$ python3 -q
>>> import numpy as np
>>> np.set_printoptions(precision=2, suppress=True, linewidth=100)
>>> arr = np.loadtxt("layer5.csv", delimiter=",")
>>> print(arr)
[[-0.12  0.09 -0.99]
 [ 0.3  -0.95 -0.12]
 [-0.95 -0.31  0.09]]
>>> # keeps lengths
>>> x0 = np.array([0, 0, 0])
>>> print([p for p in range(1, 25) if np.allclose(np.linalg.matrix_power(arr, p), np.eye(3))])
[]
>>> print(3 - np.linalg.matrix_rank(arr - np.eye(3), tol=1e-8))
1
>>> print(np.linalg.inv(arr))
[[-0.12  0.3  -0.95]
 [ 0.09 -0.95 -0.31]
 [-0.99 -0.12  0.09]]
>>> B = np.array([[3, 1, 2], [1, 2, 2]])
>>> cent = np.kron(B, arr)
>>> print(cent.shape)
(6, 9)
>>> print(np.linalg.matrix_rank(cent))
6
>>> x0 = np.array([9, 5, 4])
>>> h = np.maximum(arr @ x0, 0)
>>> print(arr.T @ h)
[0. 0. 0.]
>>> print(np.maximum(arr @ x0, 0) - np.maximum(-arr @ x0, 0))
[-4.57 -2.56 -9.72]
>>> print(np.flatnonzero(h > 1e-9))
[]
>>> print(np.tanh(arr @ x0))
[-1.   -0.99 -1.  ]
>>> rng = np.random.default_rng(981)
>>> z = rng.permutation(3)
>>> B = arr[:, z] * rng.choice([-1, 1], 3)
>>> print(B)
[[ 0.99  0.09  0.12]
 [ 0.12 -0.95 -0.3 ]
 [-0.09 -0.31  0.95]]
>>> left, _, VT = np.linalg.svd(arr.T @ B)
>>> print(np.round(left @ VT, 2) + 0)
[[ 0.  0. -1.]
 [ 0.  1.  0.]
 [-1.  0.  0.]]
>>> q = arr.astype(float).copy()
>>> for j in range(3):
...     q[:, j] -= q[:, :j] @ (q[:, :j].T @ q[:, j])
...     q[:, j] /= np.linalg.norm(q[:, j])
... 
>>> print(np.round(q.T @ q, 2) + 0)
[[1. 0. 0.]
 [0. 1. 0.]
 [0. 0. 1.]]
>>> mat = np.array([[-3, -2, 2, 0], [2, 0, -2, -2], [2, -2, -1, -2], [3, 1, 1, -3]])
>>> mat[-1] = mat[0] + -1 * mat[1]
>>> print(mat)
[[-3 -2  2  0]
 [ 2  0 -2 -2]
 [ 2 -2 -1 -2]
 [-5 -2  4  2]]
>>> # null space of dimension 1
>>> print(np.argsort(-np.linalg.norm(mat, axis=0).round(6), kind="stable")[:3])
[0 2 1]
>>> print(np.linalg.matrix_rank(mat, rtol=0.1))
3
>>> B = mat / np.sqrt((mat ** 2).mean(axis=1, keepdims=True))
>>> print(mat - mat.mean(axis=1, keepdims=True))
[[-2.25 -1.25  2.75  0.75]
 [ 2.5   0.5  -1.5  -1.5 ]
 [ 2.75 -1.25 -0.25 -1.25]
 [-4.75 -1.75  4.25  2.25]]
>>> print(np.linalg.matrix_rank(B) == np.linalg.matrix_rank(mat))
True
>>> print(np.linalg.lstsq(mat[:-1].T, mat[-1])[2])
3
>>> print(np.round(mat @ np.linalg.pinv(mat) @ mat, 2) + 0)
[[-3. -2.  2.  0.]
 [ 2.  0. -2. -2.]
 [ 2. -2. -1. -2.]
 [-5. -2.  4.  2.]]
>>> print(np.round(np.trace(np.linalg.pinv(mat) @ mat), 2))
3.0
>>> print(np.unique(mat.round(6), axis=0).shape)
(4, 4)
>>> print(np.allclose(mat[:-1].T @ np.linalg.lstsq(mat[:-1].T, mat[-1])[0], mat[-1]))
True
>>> left, sigma, VT = np.linalg.svd(mat)
>>> V = VT[:(sigma > 1e-8).sum()]
>>> x0 = mat[2] + -2 * mat[0] + rng.integers(2) * np.eye(4)[3]
>>> print(x0)
[ 8.  2. -5. -1.]
>>> print(np.round(np.linalg.norm(x0 - V.T @ V @ x0), 2))
0.5
>>> print(np.allclose(V.T @ V @ x0, x0))
False
>>> print(V.T @ V)
[[ 0.94 -0.09 -0.18  0.12]
 [-0.09  0.86 -0.28  0.18]
 [-0.18 -0.28  0.45  0.37]
 [ 0.12  0.18  0.37  0.75]]
>>> print(round(np.linalg.eigvals(mat).sum().real, 2))
-2.0
>>> print(round(float(np.linalg.det(mat[::-1])), 2))
-0.0
>>> W0 = np.loadtxt("sample7.csv", delimiter=",")
>>> print(W0)
[[ 1.  7.  0.]
 [ 1. 27.  0.]
 [ 1.  7.  0.]
 [ 1. 11.  0.]
 [ 1.  0.  0.]
 [ 1. 11.  0.]
 [ 1. 27.  0.]
 [ 1.  0.  0.]
 [ 1. 19.  0.]
 [ 1. 23.  0.]
 [ 1. 35.  0.]
 [ 1. 23.  0.]
 [ 1. 27.  0.]
 [ 1.  3.  0.]
 [ 1. 23.  0.]
 [ 1.  0.  0.]
 [ 1.  3.  0.]
 [ 1. 23.  0.]
 [ 1. 19.  0.]
 [ 1. 19.  0.]
 [ 1.  3.  0.]
 [ 1. 23.  0.]
 [ 1. 11.  0.]
 [ 1. 27.  0.]
 [ 1. 23.  0.]
 [ 1. 15.  0.]
 [ 1.  3.  0.]]
>>> # rank 2
>>> B = np.array([[-1, -3, 0], [-1, -3, -3], [-1, 3, 2]])
>>> print(np.einsum("ik,kj->ij", W0, B))
[[  -8.  -24.  -21.]
 [ -28.  -84.  -81.]
 [  -8.  -24.  -21.]
 [ -12.  -36.  -33.]
 [  -1.   -3.    0.]
 [ -12.  -36.  -33.]
 [ -28.  -84.  -81.]
 [  -1.   -3.    0.]
 [ -20.  -60.  -57.]
 [ -24.  -72.  -69.]
 [ -36. -108. -105.]
 [ -24.  -72.  -69.]
 [ -28.  -84.  -81.]
 [  -4.  -12.   -9.]
 [ -24.  -72.  -69.]
 [  -1.   -3.    0.]
 [  -4.  -12.   -9.]
 [ -24.  -72.  -69.]
 [ -20.  -60.  -57.]
 [ -20.  -60.  -57.]
 [  -4.  -12.   -9.]
 [ -24.  -72.  -69.]
 [ -12.  -36.  -33.]
 [ -28.  -84.  -81.]
 [ -24.  -72.  -69.]
 [ -16.  -48.  -45.]
 [  -4.  -12.   -9.]]
>>> print(np.einsum("ik,kj->ji", W0, B))
[[  -8.  -28.   -8.  -12.   -1.  -12.  -28.   -1.  -20.  -24.  -36.  -24.  -28.   -4.  -24.   -1.
    -4.  -24.  -20.  -20.   -4.  -24.  -12.  -28.  -24.  -16.   -4.]
 [ -24.  -84.  -24.  -36.   -3.  -36.  -84.   -3.  -60.  -72. -108.  -72.  -84.  -12.  -72.   -3.
   -12.  -72.  -60.  -60.  -12.  -72.  -36.  -84.  -72.  -48.  -12.]
 [ -21.  -81.  -21.  -33.    0.  -33.  -81.    0.  -57.  -69. -105.  -69.  -81.   -9.  -69.    0.
    -9.  -69.  -57.  -57.   -9.  -69.  -33.  -81.  -69.  -45.   -9.]]
>>> print(np.vstack([W0, B.T]).shape)
(30, 3)
>>> print(B.T @ W0.T)
[[  -8.  -28.   -8.  -12.   -1.  -12.  -28.   -1.  -20.  -24.  -36.  -24.  -28.   -4.  -24.   -1.
    -4.  -24.  -20.  -20.   -4.  -24.  -12.  -28.  -24.  -16.   -4.]
 [ -24.  -84.  -24.  -36.   -3.  -36.  -84.   -3.  -60.  -72. -108.  -72.  -84.  -12.  -72.   -3.
   -12.  -72.  -60.  -60.  -12.  -72.  -36.  -84.  -72.  -48.  -12.]
 [ -21.  -81.  -21.  -33.    0.  -33.  -81.    0.  -57.  -69. -105.  -69.  -81.   -9.  -69.    0.
    -9.  -69.  -57.  -57.   -9.  -69.  -33.  -81.  -69.  -45.   -9.]]
>>> print(np.argsort(-np.linalg.norm(W0, axis=0).round(6), kind="stable")[:3])
[1 0 2]
>>> left, sigma, VT = np.linalg.svd(W0)
>>> V = VT[:(sigma > 1e-8).sum()]
>>> x0 = W0[3] + 4 * W0[1] + rng.integers(2) * np.eye(3)[1]
>>> print(x0)
[  5. 119.   0.]
>>> print(np.linalg.matrix_rank(np.vstack([W0, x0])))
2
>>> print(np.round(V.T @ V, 2) + 0)
[[1. 0. 0.]
 [0. 1. 0.]
 [0. 0. 0.]]
>>> r0 = np.array([0, 2])
>>> print(np.correlate(W0[22], W0[12], "full"))
[  0.  27. 298.  11.   0.]
>>> print(np.cross(W0[22, :3], W0[12, :3]))
[ 0.  0. 16.]
>>> print(np.polyval(r0, W0[22]))
[2. 2. 2.]
>>> K = np.load("a.npy")
>>> print(K)
[[0 1 1 1]
 [1 0 0 0]
 [1 0 0 1]
 [1 0 1 0]]
>>> # symmetric, so the eigenvalues are real
>>> q, V = np.linalg.qr(K[:, :1])[0], np.linalg.qr(K[:, 1:])[0]
>>> sigma = np.linalg.svd(q.T @ V, compute_uv=False)
>>> print(np.round(np.linalg.norm(q @ q.T - V @ V.T, 2), 2))
1.0
>>> print((sigma > 0.9).sum())
0
>>> m1 = np.load("block14.npy")
>>> print(m1)
[[ 2.4   0.6   2.71]
 [ 6.21  0.08  9.06]
 [ 6.46  0.27  8.15]
 [-6.44 -0.62 -8.17]
 [-2.2   0.08 -2.94]
 [-0.35  0.09 -0.76]
 [-1.66 -0.11 -2.72]
 [ 1.7  -0.02  2.41]
 [ 0.18 -0.01 -0.03]
 [ 1.24 -0.25  1.14]
 [ 1.03 -0.14  2.23]
 [ 1.31  0.21  1.53]]
>>> r0 = np.array([1, -3])
>>> print(np.polyval(r0, m1[7]))
[-1.3  -3.02 -0.59]
>>> print(np.correlate(m1[7], m1[8], "full"))
[-0.05 -0.02  0.23 -0.03  0.43]
>>> print(np.convolve(m1[7], r0))
[ 1.7  -5.12  2.47 -7.23]
>>> d = np.linalg.norm(m1[:, None] - m1[None], axis=-1)
>>> print(np.linalg.matrix_rank(d ** 2))
5
>>> print(d.shape)
(12, 12)
>>> print(np.linalg.norm(m1 - m1.mean(axis=0), axis=1))
[ 2.36  9.65  9.07 11.76  5.01  2.16  4.52  1.62  1.26  0.5   1.21  0.71]
>>> print(np.linalg.norm(m1, axis=1))
[ 3.67 10.98 10.4  10.42  3.67  0.84  3.19  2.95  0.18  1.7   2.46  2.03]
>>> print(d.mean(axis=1).argmax())
3
>>> print((d + 1e9 * np.eye(12)).round(6).argmin(axis=1))
[ 7  2  1  4  6  8  4 10  5 11  7  9]
>>> print(np.flatnonzero(d[8] < d.mean() / 2))
[ 5  7  8  9 10 11]
>>> P = m1 @ np.linalg.solve(m1.T @ m1, m1.T)
>>> print(np.diag(P))
[0.42 0.53 0.41 0.43 0.11 0.04 0.16 0.04 0.04 0.49 0.28 0.05]
>>> print(P @ m1[:, 2])
[ 2.71  9.06  8.15 -8.17 -2.94 -0.76 -2.72  2.41 -0.03  1.14  2.23  1.53]
>>> print(P.round(2) + 0)
[[ 0.42 -0.09  0.06 -0.34  0.12  0.08 -0.04 -0.06 -0.01 -0.23 -0.14  0.14]
 [-0.09  0.53  0.18 -0.14 -0.13 -0.11 -0.21  0.13 -0.06 -0.04  0.31 -0.02]
 [ 0.06  0.18  0.41 -0.28 -0.16  0.01  0.05  0.08  0.08  0.28 -0.08  0.06]
 [-0.34 -0.14 -0.28  0.43  0.01 -0.05  0.06 -0.02 -0.01  0.06  0.08 -0.13]
 [ 0.12 -0.13 -0.16  0.01  0.11  0.03 -0.02 -0.06 -0.03 -0.19 -0.03  0.02]
 [ 0.08 -0.11  0.01 -0.05  0.03  0.04  0.05 -0.03  0.02  0.01 -0.1   0.03]
 [-0.04 -0.21  0.05  0.06 -0.02  0.05  0.16 -0.03  0.07  0.2  -0.17  0.  ]
 [-0.06  0.13  0.08 -0.02 -0.06 -0.03 -0.03  0.04  0.    0.05  0.06 -0.01]
 [-0.01 -0.06  0.08 -0.01 -0.03  0.02  0.07  0.    0.04  0.12 -0.08  0.01]
 [-0.23 -0.04  0.28  0.06 -0.19  0.01  0.2   0.05  0.12  0.49 -0.14 -0.04]
 [-0.14  0.31 -0.08  0.08 -0.03 -0.1  -0.17  0.06 -0.08 -0.14  0.28 -0.06]
 [ 0.14 -0.02  0.06 -0.13  0.02  0.03  0.   -0.01  0.01 -0.04 -0.06  0.05]]
>>> print(np.round(np.linalg.eigvalsh(P), 2) + 0)
[0. 0. 0. 0. 0. 0. 0. 0. 0. 1. 1. 1.]
>>> cen = m1 - m1.mean(axis=0)
>>> left, sigma, VT = np.linalg.svd(cen, full_matrices=False)
>>> print(np.round(sigma ** 2 / (sigma ** 2).sum(), 2) + 0)
[1. 0. 0.]
>>> print(np.abs(VT[0]).argmax())
2
>>> print(VT[0] * np.sign(VT[0, np.abs(VT[0]).argmax()]))
[0.6  0.03 0.8 ]
>>> print(sigma)
[19.34  1.11  0.6 ]
>>> r0, v = m1[3], m1[10]
>>> print(np.round(r0 @ v, 2))
-24.77
>>> print(np.round(r0 @ r0, 2))
108.61
>>> pr = (r0 @ v) / (r0 @ r0) * r0
>>> print(round(float(np.linalg.norm(r0 + v) ** 2 + np.linalg.norm(r0 - v) ** 2), 2))
229.32
>>> print(np.outer(r0, v))
[[ -6.63   0.9  -14.36]
 [ -0.64   0.09  -1.38]
 [ -8.42   1.14 -18.22]]
>>> print(round((v - pr) @ r0, 2))
0.0
>>> print(pr)
[1.47 0.14 1.86]
>>> A = np.load("arr.npy")
>>> print(A)
[[-18.02   4.28  -6.66]
 [-13.05   3.23  -4.48]
 [-12.77   2.85  -4.55]
 [-23.37   4.81  -7.87]
 [ -2.48   0.48  -1.55]
 [-13.2    2.7   -4.41]
 [-18.16   4.88  -6.41]
 [  0.01  -0.32  -0.09]
 [-20.46   4.92  -7.13]
 [-15.9    3.71  -5.46]
 [ -5.     1.31  -2.2 ]
 [ -5.3    1.56  -1.61]
 [-23.56   5.62  -8.88]
 [ -0.16  -0.61   0.45]
 [-23.56   5.21  -8.52]
 [-18.49   4.42  -6.02]
 [ -2.42   0.63  -1.07]
 [-20.91   4.72  -7.2 ]
 [-18.08   3.92  -6.18]
 [ -0.44   0.22   0.33]
 [-10.46   2.45  -3.47]
 [ -2.75   0.71  -1.17]
 [-15.55   3.89  -5.45]]
>>> B = A / np.sqrt((A ** 2).mean(axis=1, keepdims=True))
>>> print(np.linalg.matrix_rank(B) == np.linalg.matrix_rank(A))
True
>>> print(np.linalg.matrix_rank(A - A.mean(axis=1, keepdims=True)))
2
>>> print(np.linalg.norm(B, axis=1))
[1.73 1.73 1.73 1.73 1.73 1.73 1.73 1.73 1.73 1.73 1.73 1.73 1.73 1.73 1.73 1.73 1.73 1.73 1.73
 1.73 1.73 1.73 1.73]
>>> print(B[11])
[-1.6   0.47 -0.48]
>>> print(np.linalg.norm(A, axis=0))
[70.85 16.49 24.91]
>>> print(np.linalg.norm(A, axis=1).argmax())
12
>>> print(round(float(np.linalg.norm(A, "nuc")), 2))
79.67
>>> print(np.round(np.linalg.norm(A, 1), 2), round(np.linalg.norm(A, np.inf), 2))
284.1 38.06
>>> print(round(np.linalg.norm(A[1] - A[12]), 2))
11.64
>>> C2 = np.cov(A, rowvar=False)
>>> print(np.linalg.eigvalsh(C2)[::-1])
[80.96  0.11  0.07]
>>> print(np.argsort(-A.std(axis=0).round(6), kind="stable"))
[0 2 1]
>>> print(C2.shape)
(3, 3)
>>> print(A.std(axis=0))
[8.11 1.92 2.87]
>>> print(np.median(A, axis=0))
[-13.2    3.23  -4.55]
>>> J = np.load("mat.npy")
>>> print(J)
[[-2.  1.  1.]
 [ 1. -2.  1.]
 [ 1.  1. -2.]]
>>> print(np.round(np.linalg.norm(J, 2) / np.linalg.norm(J), 2))
0.71
>>> print(np.linalg.matrix_rank(J, rtol=0.1))
2
>>> print(np.linalg.cond(J) > 100)
True
>>> F = np.load("dump.npy")
>>> print(F)
[[ 0.97  0.17  0.17 -0.1 ]
 [ 0.17  0.17 -0.83  0.5 ]
 [ 0.17 -0.83  0.17  0.5 ]
 [-0.1   0.5   0.5   0.7 ]]
>>> r0, v = W0[4], W0[1]
>>> print(r0 @ r0)
1.0
>>> print(r0 @ v)
1.0
>>> pr = (r0 @ v) / (r0 @ r0) * r0
>>> print(round(float(np.linalg.norm(r0 + v) ** 2 + np.linalg.norm(r0 - v) ** 2), 2))
1462.0
>>> print(np.linalg.matrix_rank(np.outer(r0, v)))
1
>>> print((v - pr) @ r0)
0.0
>>> print(pr)
[1. 0. 0.]
>>> print(v - pr)
[ 0. 27.  0.]
